% ipython --no-banner

In [1]: import numpy as np

In [2]: np.set_printoptions(precision=1, suppress=True, linewidth=100, legacy="1.25")

In [3]: rd = lambda a: np.round(a, 1) + 0

In [4]: E = np.load("w.npy")

In [5]: E
Out[5]: 
array([[ 0.6,  0.5, -3.9, -1.5,  0. , -0.7],
       [-0.2,  0.6,  0.3, -1.3,  0. , -0.7],
       [ 0.4, -1. ,  2.7,  0.5, -0.4, -0.6],
       [-1.4, -3.4,  0. , -0.9,  1.1, -1. ],
       [ 1.1,  0.4, -3.6, -1.2, -0.3, -2.6],
       [-1.2,  0.4, -2.4, -0.9, -1.7, -1.9]])

In [6]: print(rd(np.trace(E)))
0.8

In [7]: print(rd((E - E.T) / 2))
[[ 0.   0.4 -2.2 -0.1 -0.6  0.2]
 [-0.4  0.   0.6  1.  -0.2 -0.6]
 [ 2.2 -0.6  0.   0.2  1.6  0.9]
 [ 0.1 -1.  -0.2  0.   1.2  0. ]
 [ 0.6  0.2 -1.6 -1.2  0.  -0.5]
 [-0.2  0.6 -0.9  0.   0.5  0. ]]

In [8]: rd((E + E.T) / 2)
Out[8]: 
array([[ 0.6,  0.2, -1.8, -1.4,  0.6, -1. ],
       [ 0.2,  0.6, -0.4, -2.4,  0.2, -0.1],
       [-1.8, -0.4,  2.7,  0.2, -2. , -1.5],
       [-1.4, -2.4,  0.2, -0.9,  0. , -1. ],
       [ 0.6,  0.2, -2. ,  0. , -0.3, -2.2],
       [-1. , -0.1, -1.5, -1. , -2.2, -1.9]])

In [9]: np.allclose(E, E.T)
Out[9]: False

In [10]: rd(np.abs(np.linalg.eigvals(E)).max())
Out[10]: 4.3

In [11]: rd(np.sort(np.abs(np.linalg.eigvals(E))))
Out[11]: array([1.3, 1.3, 2.3, 2.6, 2.6, 4.3])

In [12]: np.allclose(E @ E.T, E.T @ E)
Out[12]: False

In [13]: q, vecs = np.linalg.qr(E[:, :2])[0], np.linalg.qr(E[:, 2:])[0]

In [14]: s = np.linalg.svd(q.T @ vecs, compute_uv=False)

In [15]: rd(np.linalg.norm(q @ q.T - vecs @ vecs.T, 2))
Out[15]: 1.0

In [16]: (s > 0.9).sum()
Out[16]: 1

In [17]: rng = np.random.default_rng(8803)

In [18]: labels = rng.permutation(6)

In [19]: out = E[:, labels] * rng.choice([-1, 1], 6)

In [20]: out
Out[20]: 
array([[ 0.6,  0. ,  3.9,  1.5,  0.7,  0.5],
       [-0.2,  0. , -0.3,  1.3,  0.7,  0.6],
       [ 0.4, -0.4, -2.7, -0.5,  0.6, -1. ],
       [-1.4,  1.1, -0. ,  0.9,  1. , -3.4],
       [ 1.1, -0.3,  3.6,  1.2,  2.6,  0.4],
       [-1.2, -1.7,  2.4,  0.9,  1.9,  0.4]])

In [21]: left, _, vt = np.linalg.svd(E.T @ out)

In [22]: rd(left @ vt)
Out[22]: 
array([[ 1.,  0.,  0.,  0.,  0.,  0.],
       [ 0.,  0.,  0.,  0.,  0.,  1.],
       [ 0.,  0., -1.,  0.,  0.,  0.],
       [ 0.,  0.,  0., -1.,  0.,  0.],
       [ 0.,  1.,  0.,  0.,  0.,  0.],
       [ 0.,  0.,  0.,  0., -1.,  0.]])

In [23]: left, s, vt = np.linalg.svd(E, full_matrices=False)

In [24]: np.abs(left[:, 0]).round(6).argmax()
Out[24]: 4

In [25]: np.allclose(left * s @ vt, E)
Out[25]: True

In [26]: print(rd(s))
[7.4 4.2 2.6 2.  1.4 0.5]

In [27]: rd(left.T @ E @ vt.T)
Out[27]: 
array([[7.4, 0. , 0. , 0. , 0. , 0. ],
       [0. , 4.2, 0. , 0. , 0. , 0. ],
       [0. , 0. , 2.6, 0. , 0. , 0. ],
       [0. , 0. , 0. , 2. , 0. , 0. ],
       [0. , 0. , 0. , 0. , 1.4, 0. ],
       [0. , 0. , 0. , 0. , 0. , 0.5]])

In [28]: rd(vt @ vt.T)
Out[28]: 
array([[1., 0., 0., 0., 0., 0.],
       [0., 1., 0., 0., 0., 0.],
       [0., 0., 1., 0., 0., 0.],
       [0., 0., 0., 1., 0., 0.],
       [0., 0., 0., 0., 1., 0.],
       [0., 0., 0., 0., 0., 1.]])

In [29]: rd(np.cumsum(s ** 2) / np.sum(s ** 2))
Out[29]: array([0.6, 0.8, 0.9, 1. , 1. , 1. ])

In [30]: left.shape, s.shape, vt.shape
Out[30]: ((6, 6), (6,), (6, 6))

In [31]: out = E + rng.integers(-2, 3, (6, 5)) @ rng.integers(-2, 3, (5, 6))

In [32]: print(rd(out))
[[-4.4 -1.5 -6.9 -6.5  2.   2.3]
 [-5.2 -2.4 -0.7 -0.3  3.  -1.7]
 [ 6.4  9.   5.7 -1.5  3.6  5.4]
 [ 1.6 -5.4  2.   4.1  1.1 -8. ]
 [-0.9 -2.6 -6.6 -3.2 -1.3 -1.6]
 [-0.2 -1.6 -9.4 -0.9  0.3  4.1]]

In [33]: np.abs(out - E).sum(axis=1)
Out[33]: array([20., 14., 31., 19., 12., 18.])

In [34]: rd(out - E)
Out[34]: 
array([[-5., -2., -3., -5.,  2.,  3.],
       [-5., -3., -1.,  1.,  3., -1.],
       [ 6., 10.,  3., -2.,  4.,  6.],
       [ 3., -2.,  2.,  5.,  0., -7.],
       [-2., -3., -3., -2., -1.,  1.],
       [ 1., -2., -7.,  0.,  2.,  6.]])

In [35]: print(rd(np.linalg.svd(out - E, compute_uv=False)))
[15.7 14.4  7.2  5.   2.   0. ]

In [36]: M = np.load("arr.npy")

In [37]: M
Out[37]: 
array([[-9, -1,  6,  5,  0,  6,  6],
       [ 6, -9, -1,  6,  5,  0,  6],
       [ 6,  6, -9, -1,  6,  5,  0],
       [ 0,  6,  6, -9, -1,  6,  5],
       [ 5,  0,  6,  6, -9, -1,  6],
       [ 6,  5,  0,  6,  6, -9, -1],
       [-1,  6,  5,  0,  6,  6, -9]])

In [38]: labels = rng.permutation(7)

In [39]: out = M[:, labels] * rng.choice([-1, 1], 7)

In [40]: out
Out[40]: 
array([[-9,  0, -1, -5,  6, -6,  6],
       [ 6,  5, -9, -6, -1, -6,  0],
       [ 6,  6,  6,  1, -9,  0,  5],
       [ 0, -1,  6,  9,  6, -5,  6],
       [ 5, -9,  0, -6,  6, -6, -1],
       [ 6,  6,  5, -6,  0,  1, -9],
       [-1,  6,  6,  0,  5,  9,  6]])

In [41]: left, _, vt = np.linalg.svd(M.T @ out)

In [42]: rd(np.linalg.lstsq(M, out)[0])
Out[42]: 
array([[ 1.,  0.,  0.,  0.,  0.,  0.,  0.],
       [ 0.,  0.,  1.,  0.,  0.,  0.,  0.],
       [ 0.,  0.,  0.,  0.,  1.,  0.,  0.],
       [ 0.,  0.,  0., -1.,  0.,  0.,  0.],
       [ 0.,  1.,  0.,  0.,  0.,  0.,  0.],
       [ 0.,  0.,  0.,  0.,  0.,  0.,  1.],
       [ 0.,  0.,  0.,  0.,  0., -1.,  0.]])

In [43]: labels
Out[43]: array([0, 4, 1, 3, 2, 6, 5])

In [44]: rd(left @ vt)
Out[44]: 
array([[ 1.,  0.,  0.,  0.,  0.,  0.,  0.],
       [ 0.,  0.,  1.,  0.,  0.,  0.,  0.],
       [ 0.,  0.,  0.,  0.,  1.,  0.,  0.],
       [ 0.,  0.,  0., -1.,  0.,  0.,  0.],
       [ 0.,  1.,  0.,  0.,  0.,  0.,  0.],
       [ 0.,  0.,  0.,  0.,  0.,  0.,  1.],
       [ 0.,  0.,  0.,  0.,  0., -1.,  0.]])

In [45]: vec = np.array([6, 1, 2, 0, 4, 8, 1])

In [46]: y = out @ vec

In [47]: b, lr = np.zeros(7), 1 / np.linalg.norm(out, 2) ** 2

In [48]: for i in range(250):
    ...:     b -= lr * out.T @ (out @ b - y)
    ...:     if i % 50 == 0: print(i, round(np.linalg.norm(out @ b - y), 1))
    ...: 
0 67.9
50 0.1
100 0.0
150 0.0
200 0.0

In [49]: rd(np.linalg.cond(out))
Out[49]: 2.8

In [50]: A = np.loadtxt("sample5.csv", delimiter=",")

In [51]: print(A)
[[1.  0.2 0.  0.  0.  0.  0.  0.  0.  0.  0. ]
 [0.2 1.  0.2 0.  0.  0.  0.  0.  0.  0.  0. ]
 [0.  0.2 1.  0.2 0.  0.  0.  0.  0.  0.  0. ]
 [0.  0.  0.2 1.  0.2 0.  0.  0.  0.  0.  0. ]
 [0.  0.  0.  0.2 1.  0.2 0.  0.  0.  0.  0. ]
 [0.  0.  0.  0.  0.2 1.  0.2 0.  0.  0.  0. ]
 [0.  0.  0.  0.  0.  0.2 1.  0.2 0.  0.  0. ]
 [0.  0.  0.  0.  0.  0.  0.2 1.  0.2 0.  0. ]
 [0.  0.  0.  0.  0.  0.  0.  0.2 1.  0.2 0. ]
 [0.  0.  0.  0.  0.  0.  0.  0.  0.2 1.  0.2]
 [0.  0.  0.  0.  0.  0.  0.  0.  0.  0.2 1. ]]

In [52]: vec = np.array([1, -2, 2, 3, 5, 2, 5, 4, -5, 5, 5])

In [53]: y = A @ vec

In [54]: y
Out[54]: array([ 0.6, -1.4,  2.2,  4.4,  6. ,  4. ,  6.2,  4. , -3.2,  5. ,  6. ])

In [55]: rd(np.linalg.solve(A, A[:, 7]))
Out[55]: array([0., 0., 0., 0., 0., 0., 0., 1., 0., 0., 0.])

In [56]: rd(np.linalg.solve(A, 2 * y))
Out[56]: array([  2.,  -4.,   4.,   6.,  10.,   4.,  10.,   8., -10.,  10.,  10.])

In [57]: vals, vecs = np.linalg.eigh(A)

In [58]: print(rd(np.linalg.svd(A, compute_uv=False)))
[1.4 1.3 1.3 1.2 1.1 1.  0.9 0.8 0.7 0.7 0.6]

In [59]: vals.sum(), np.trace(A)
Out[59]: (11.0, 11.0)

In [60]: print(rd(vecs.T @ vecs))
[[1. 0. 0. 0. 0. 0. 0. 0. 0. 0. 0.]
 [0. 1. 0. 0. 0. 0. 0. 0. 0. 0. 0.]
 [0. 0. 1. 0. 0. 0. 0. 0. 0. 0. 0.]
 [0. 0. 0. 1. 0. 0. 0. 0. 0. 0. 0.]
 [0. 0. 0. 0. 1. 0. 0. 0. 0. 0. 0.]
 [0. 0. 0. 0. 0. 1. 0. 0. 0. 0. 0.]
 [0. 0. 0. 0. 0. 0. 1. 0. 0. 0. 0.]
 [0. 0. 0. 0. 0. 0. 0. 1. 0. 0. 0.]
 [0. 0. 0. 0. 0. 0. 0. 0. 1. 0. 0.]
 [0. 0. 0. 0. 0. 0. 0. 0. 0. 1. 0.]
 [0. 0. 0. 0. 0. 0. 0. 0. 0. 0. 1.]]

In [61]: print(rd(vecs.T @ A @ vecs))
[[0.6 0.  0.  0.  0.  0.  0.  0.  0.  0.  0. ]
 [0.  0.7 0.  0.  0.  0.  0.  0.  0.  0.  0. ]
 [0.  0.  0.7 0.  0.  0.  0.  0.  0.  0.  0. ]
 [0.  0.  0.  0.8 0.  0.  0.  0.  0.  0.  0. ]
 [0.  0.  0.  0.  0.9 0.  0.  0.  0.  0.  0. ]
 [0.  0.  0.  0.  0.  1.  0.  0.  0.  0.  0. ]
 [0.  0.  0.  0.  0.  0.  1.1 0.  0.  0.  0. ]
 [0.  0.  0.  0.  0.  0.  0.  1.2 0.  0.  0. ]
 [0.  0.  0.  0.  0.  0.  0.  0.  1.3 0.  0. ]
 [0.  0.  0.  0.  0.  0.  0.  0.  0.  1.3 0. ]
 [0.  0.  0.  0.  0.  0.  0.  0.  0.  0.  1.4]]

In [62]: vec = np.array([1, 3, 2, 2, 2, 3, 3, 0, 3, 2, 3])

In [63]: y = A @ vec

In [64]: b, lr = np.zeros(11), 1 / np.linalg.norm(A, 2) ** 2

In [65]: for i in range(8):
    ...:     b -= lr * A.T @ (A @ b - y)
    ...:     if i % 2 == 0: print(i, round(np.linalg.norm(A @ b - y), 1))
    ...: 
0 1.6
2 0.7
4 0.4
6 0.3

In [66]: rd(np.linalg.cond(A))
Out[66]: 2.3

In [67]: vec = np.ones(11)

In [68]: for _ in range(5):
    ...:     vec = A @ vec
    ...:     vec /= np.linalg.norm(vec)
    ...:     print(round(vec @ A @ vec, 1))
    ...: 
1.4
1.4
1.4
1.4
1.4

In [69]: print(rd(np.linalg.eigvalsh(A)[-1]))
1.4

In [70]: blk = np.stack([M, 3 * M, M[::-1]])

In [71]: blk.sum(axis=0)
Out[71]: 
array([[-37,   2,  29,  20,   6,  30,  15],
       [ 30, -31,  -4,  30,  26,  -9,  23],
       [ 29,  24, -30,   2,  15,  19,   6],
       [  0,  30,  30, -45,  -5,  30,  25],
       [ 26,   6,  15,  23, -30,   1,  24],
       [ 30,  11,  -1,  30,  29, -36,   2],
       [-13,  23,  26,   5,  24,  30, -30]])

In [72]: blk.shape
Out[72]: (3, 7, 7)

In [73]: (blk @ M.T).shape
Out[73]: (3, 7, 7)

In [74]: rd(np.linalg.norm(blk, axis=(1, 2)))
Out[74]: array([ 38.8, 116.4,  38.8])

In [75]: mat = np.loadtxt("layer18.csv", delimiter=",")

In [76]: rd(mat)
Out[76]: 
array([[-4.8, -1.1, -8.7],
       [ 5.8,  5.4, -6. ],
       [ 6.1,  2.3,  7.6],
       [ 0.6, -2. ,  9.8],
       [-7.8, -5.8,  2.3],
       [-7.5, -3.7, -5.4],
       [-7.7, -5.8,  2.5],
       [ 8.2,  5.7, -0.9],
       [-4.1, -0.5, -9.1],
       [-4.9, -1.1, -8.6],
       [ 4.6,  4.9, -7.4],
       [-8.3, -5.1, -2.2],
       [ 2.6,  3.9, -8.8],
       [-5.4, -5.3,  6.6]])

In [77]: q, r_ = np.linalg.qr(E)

In [78]: rd(abs(r_[0, 0])), rd(np.linalg.norm(E[:, 0]))
Out[78]: (2.3, 2.3)

In [79]: rd(q)
Out[79]: 
array([[-0.3,  0. ,  0.6, -0.2,  0.1,  0.7],
       [ 0.1, -0.3, -0.1, -0.9,  0.1, -0.1],
       [-0.2,  0.4, -0.4, -0.2, -0.7,  0.3],
       [ 0.6,  0.7,  0.3, -0.1,  0.2, -0.1],
       [-0.5,  0.2,  0.5, -0.1, -0.2, -0.6],
       [ 0.5, -0.5,  0.4,  0. , -0.6,  0. ]])

In [80]: np.allclose(r_.T @ r_, E.T @ E)
Out[80]: True

In [81]: q.shape, r_.shape
Out[81]: ((6, 6), (6, 6))

In [82]: np.trace(q @ q.T)
Out[82]: 6.0

In [83]: rd(np.abs(np.diag(r_)))
Out[83]: array([2.3, 3.1, 6.1, 1.6, 1.6, 1.1])

In [84]: u, g = mat[2], mat[5]

In [85]: print(rd(u @ u))
100.0

In [86]: pr = (u @ g) / (u @ u) * u

In [87]: rd(np.linalg.norm(u + g) ** 2 + np.linalg.norm(u - g) ** 2)
Out[87]: 400.0

In [88]: np.linalg.matrix_rank(np.outer(u, g))
Out[88]: 1

In [89]: K = rng.normal(size=(20, 8)) + 10 * np.array([3, 3, -3, -3, 1, 0, 2, 2])

In [90]: rd(K)
Out[90]: 
array([[ 29.4,  30.5, -30.5, -29.4,   9.9,   0. ,  18.4,  21.9],
       [ 29.1,  28.6, -31.6, -29.9,   9.5,  -0.8,  21.2,  18.3],
       [ 29.2,  29.6, -32.2, -28.4,   9.7,  -1.7,  19.8,  18.5],
       [ 32.3,  29.6, -30.7, -30.1,  10. ,  -0.5,  19.6,  20. ],
       [ 31.2,  31.3, -32.2, -30.1,   9.9,  -0.1,  21.5,  22.2],
       [ 29.7,  29.7, -32.3, -28.2,  10.7,  -0.9,  20.8,  20.8],
       [ 29.4,  29.2, -29.8, -30.2,  10.6,   0.2,  17.9,  20.8],
       [ 30. ,  29.4, -30. , -29.8,  10.7,  -1.2,  18.2,  20.4],
       [ 30.7,  30.4, -31.3, -30.2,  10. ,  -0.5,  20.1,  20.9],
       [ 31.6,  29.7, -30.4, -31.1,  11.1,   0.7,  19.4,  21. ],
       [ 30.3,  30.1, -30. , -28.9,   9.6,  -1.1,  19.9,  20.3],
       [ 31.2,  32.4, -29.8, -28.8,  11.5,   0.9,  20.7,  21.3],
       [ 30. ,  30.7, -31.4, -29.3,   9.5,   0.7,  19.4,  19.6],
       [ 31. ,  31.1, -31.3, -29.7,   8. ,   0.4,  19.7,  20.5],
       [ 29.5,  28.8, -30.1, -30.5,  10.2,  -1.1,  20.6,  19.2],
       [ 29.8,  30.3, -32.3, -29.4,  10.7,   1.2,  19.3,  20.1],
       [ 30.5,  31. , -33.2, -30.2,   8.4,  -1.9,  19.8,  21.2],
       [ 30.9,  29.1, -30.9, -29.8,  10.2,   0.3,  19.1,  20.9],
       [ 30.3,  29.6, -30.2, -30. ,  10.4,  -1.1,  19.2,  18.9],
       [ 30.6,  30.4, -30.6, -29.4,  10.9,  -0.6,  19.4,  20.4]])

In [91]: left, s, vt = np.linalg.svd(K, full_matrices=False)

In [92]: np.abs(left[:, 0]).round(6).argmax()
Out[92]: 4

In [93]: print(rd(np.abs(vt[0])))
[0.4 0.4 0.5 0.4 0.1 0.  0.3 0.3]

In [94]: print(rd(np.cumsum(s ** 2) / np.sum(s ** 2)))
[1. 1. 1. 1. 1. 1. 1. 1.]

In [95]: rd(np.sqrt((s ** 2).sum())), rd(np.linalg.norm(K))
Out[95]: (302.6, 302.6)

In [96]: left.shape, s.shape, vt.shape
Out[96]: ((20, 8), (8,), (8, 8))

In [97]: rd(left.T @ left)
Out[97]: 
array([[1., 0., 0., 0., 0., 0., 0., 0.],
       [0., 1., 0., 0., 0., 0., 0., 0.],
       [0., 0., 1., 0., 0., 0., 0., 0.],
       [0., 0., 0., 1., 0., 0., 0., 0.],
       [0., 0., 0., 0., 1., 0., 0., 0.],
       [0., 0., 0., 0., 0., 1., 0., 0.],
       [0., 0., 0., 0., 0., 0., 1., 0.],
       [0., 0., 0., 0., 0., 0., 0., 1.]])

In [98]: rd(vt @ vt.T)
Out[98]: 
array([[1., 0., 0., 0., 0., 0., 0., 0.],
       [0., 1., 0., 0., 0., 0., 0., 0.],
       [0., 0., 1., 0., 0., 0., 0., 0.],
       [0., 0., 0., 1., 0., 0., 0., 0.],
       [0., 0., 0., 0., 1., 0., 0., 0.],
       [0., 0., 0., 0., 0., 1., 0., 0.],
       [0., 0., 0., 0., 0., 0., 1., 0.],
       [0., 0., 0., 0., 0., 0., 0., 1.]])
